>>> import numpy as np
>>> import numpy.linalg as la
>>> np.set_printoptions(precision=2, suppress=True, linewidth=100)
>>> A = np.loadtxt("w.csv", delimiter=",")
>>> print(A)
[[ 3.    0.    0.    0.  ]
 [ 0.    2.41 -0.2  -1.17]
 [ 0.   -0.2   2.93 -0.39]
 [ 0.   -1.17 -0.39  0.65]]
>>> print(np.round(np.trace(la.pinv(A) @ A), 2))
3.0
>>> print(np.unique(A.round(6), axis=0).shape)
(4, 4)
>>> print(A @ la.pinv(A) @ A)
[[ 3.    0.    0.    0.  ]
 [ 0.    2.41 -0.2  -1.17]
 [ 0.   -0.2   2.93 -0.39]
 [ 0.   -1.17 -0.39  0.65]]
>>> print(round(np.trace(A), 2))
9.0
>>> print(np.round(np.sort(np.abs(la.eigvals(A))), 2) + 0)
[0. 3. 3. 3.]
>>> print(la.matrix_power(A, 4))
[[ 81.     0.     0.     0.  ]
 [  0.    65.15  -5.28 -31.7 ]
 [  0.    -5.28  79.24 -10.57]
 [  0.   -31.7  -10.57  17.61]]
>>> Uu, sigma, Vt = la.svd(A)
>>> print(np.argmax(sigma[:-1] / (sigma[1:] + 1e-6)) + 1)
3
>>> out = Uu[:, :3] @ np.diag(sigma[:3]) @ Vt[:3]
>>> print(la.matrix_rank(out))
3
>>> print(la.matrix_rank(A, rtol=0.05))
3
>>> print(round(la.norm(A - out, 2), 2), np.round(sigma[3], 2))
0.0 0.0
>>> feats = np.load("dump.npy")
>>> print(feats)
[[ 7.  0.  6.  3.  3.  3.]
 [ 0. -2.  0.  0.  0.  0.]
 [ 6.  0.  2.  2.  2.  2.]
 [ 3.  0.  2. -1.  1.  1.]
 [ 3.  0.  2.  1. -1.  1.]
 [ 3.  0.  2.  1.  1. -1.]]
>>> print(round(float(la.eigvalsh(feats).min()), 2))
-2.0
>>> print(np.all(la.eigvalsh(feats) > 0))
False
>>> print([round(float(la.det(feats[:i, :i])), 2) + 0 for i in range(1, 7)])
[7.0, -14.0, 44.0, -96.0, 208.0, -448.0]
>>> r0, r1 = feats[5], feats[1]
>>> print(r0 @ r1)
0.0
>>> p = (r0 @ r1) / (r0 @ r0) * r0
>>> print(np.outer(r0, r1))
[[ 0. -6.  0.  0.  0.  0.]
 [ 0. -0.  0.  0.  0.  0.]
 [ 0. -4.  0.  0.  0.  0.]
 [ 0. -2.  0.  0.  0.  0.]
 [ 0. -2.  0.  0.  0.  0.]
 [-0.  2. -0. -0. -0. -0.]]
>>> print(la.matrix_rank(np.outer(r0, r1)))
1
>>> print(p)
[ 0.  0.  0.  0.  0. -0.]
>>> theta = np.radians(36)
>>> r_ = np.eye(6)
>>> r_[2, 2] = r_[5, 5] = np.cos(theta)
>>> r_[2, 5], r_[5, 2] = -np.sin(theta), np.sin(theta)
>>> print(r_)
[[ 1.    0.    0.    0.    0.    0.  ]
 [ 0.    1.    0.    0.    0.    0.  ]
 [ 0.    0.    0.81  0.    0.   -0.59]
 [ 0.    0.    0.    1.    0.    0.  ]
 [ 0.    0.    0.    0.    1.    0.  ]
 [ 0.    0.    0.59  0.    0.    0.81]]
>>> out = feats @ r_.T
>>> print(la.svd(feats, compute_uv=False), la.svd(out, compute_uv=False))
[14.  2.  2.  2.  2.  2.] [14.  2.  2.  2.  2.  2.]
>>> print(out)
[[ 7.    0.    3.09  3.    3.    5.95]
 [ 0.   -2.    0.    0.    0.    0.  ]
 [ 6.    0.    0.44  2.    2.    2.79]
 [ 3.    0.    1.03 -1.    1.    1.98]
 [ 3.    0.    1.03  1.   -1.    1.98]
 [ 3.    0.    2.21  1.    1.    0.37]]
